$ python -q
>>> import numpy as np
>>> np.set_printoptions(suppress=True, linewidth=140)
>>> rd = lambda a: np.round(a, 1) + 0
>>> m1 = np.load("layer18.npy")
>>> m1
array([[ 0.1,  0.7, -0.6,  0.3, -1.4,  0.2,  0.5],
       [-0.1, -0.2,  0.6, -1.5,  0. ,  1.7,  1.3],
       [ 1.8,  0.1,  0.2,  0. , -0.1,  2.6,  1.5],
       [ 1.4,  0.1, -1.2, -0.3, -0.4,  1.3,  0.7],
       [ 1.1, -0.1, -0.2,  3.3,  1.5,  1.1,  0.7],
       [ 1.2,  0.5, -0.1, -1.2,  0.6, -0.4,  0.5],
       [-0.7,  1.6, -1.9, -3.6, -0.1,  0. , -0.5],
       [ 0.7,  0.5, -1.8,  0.6, -0.9,  1. , -0.5],
       [ 1. , -0.7,  1.7, -2.4,  0.3, -0.5, -0.5],
       [-3. ,  0.6,  0. , -3. ,  1.6, -0.2,  0.1]])
>>> x = np.array([3, 2, 3, 3, 3, 3, 0])
>>> y = m1 @ x
>>> rd(y)
array([ -2.8,   1.7,  13.7,   2.6,  20.2,   1.3, -15.7,  -0.2,  -1.1, -12.6])
>>> rng = np.random.default_rng(90062)
>>> y = y + 0.1 * rng.normal(size=10)
>>> rd(y)
array([ -2.8,   1.7,  13.8,   2.7,  20.1,   1.3, -16. ,  -0.2,  -1.2, -12.7])
>>> c, *_ = np.linalg.lstsq(m1, y)
>>> rd(c)
array([3. , 1.8, 2.9, 3. , 3. , 3. , 0.1])
>>> rd(np.linalg.norm(y - m1 @ c))
np.float64(0.2)
>>> c.round()
array([3., 2., 3., 3., 3., 3., 0.])
>>> [round(float(np.linalg.norm(np.linalg.solve(m1.T @ m1 + lam * np.eye(7), m1.T @ y))), 2) for lam in (0, 1, 10, 100)]
[6.89, 5.58, 4.05, 1.43]
>>> other = m1 / np.linalg.norm(m1, axis=1, keepdims=True)
>>> G = other @ other.T
>>> rd(G[9])
array([-0.4,  0.4, -0.4, -0.4, -0.6,  0.2,  0.7, -0.5,  0.3,  1. ])
>>> (np.abs(G) > 0.9).astype(int)
array([[1, 0, 0, 0, 0, 0, 0, 0, 0, 0],
       [0, 1, 0, 0, 0, 0, 0, 0, 0, 0],
       [0, 0, 1, 0, 0, 0, 0, 0, 0, 0],
       [0, 0, 0, 1, 0, 0, 0, 0, 0, 0],
       [0, 0, 0, 0, 1, 0, 0, 0, 0, 0],
       [0, 0, 0, 0, 0, 1, 0, 0, 0, 0],
       [0, 0, 0, 0, 0, 0, 1, 0, 0, 0],
       [0, 0, 0, 0, 0, 0, 0, 1, 0, 0],
       [0, 0, 0, 0, 0, 0, 0, 0, 1, 0],
       [0, 0, 0, 0, 0, 0, 0, 0, 0, 1]])
>>> A = np.load("w.npy")
>>> A
array([[-2, -2,  1, -2,  0, -1, -1, -3,  3, -1,  0, -3,  3],
       [-2, -2, -2,  1, -2,  0, -1, -1, -3,  3, -1,  0, -3],
       [ 1, -2, -2, -2,  1, -2,  0, -1, -1, -3,  3, -1,  0],
       [-2,  1, -2, -2, -2,  1, -2,  0, -1, -1, -3,  3, -1],
       [ 0, -2,  1, -2, -2, -2,  1, -2,  0, -1, -1, -3,  3],
       [-1,  0, -2,  1, -2, -2, -2,  1, -2,  0, -1, -1, -3],
       [-1, -1,  0, -2,  1, -2, -2, -2,  1, -2,  0, -1, -1],
       [-3, -1, -1,  0, -2,  1, -2, -2, -2,  1, -2,  0, -1],
       [ 3, -3, -1, -1,  0, -2,  1, -2, -2, -2,  1, -2,  0],
       [-1,  3, -3, -1, -1,  0, -2,  1, -2, -2, -2,  1, -2],
       [ 0, -1,  3, -3, -1, -1,  0, -2,  1, -2, -2, -2,  1],
       [-3,  0, -1,  3, -3, -1, -1,  0, -2,  1, -2, -2, -2],
       [ 3, -3,  0, -1,  3, -3, -1, -1,  0, -2,  1, -2, -2]])
>>> np.all(np.linalg.eigvalsh(A) > 0)
np.False_
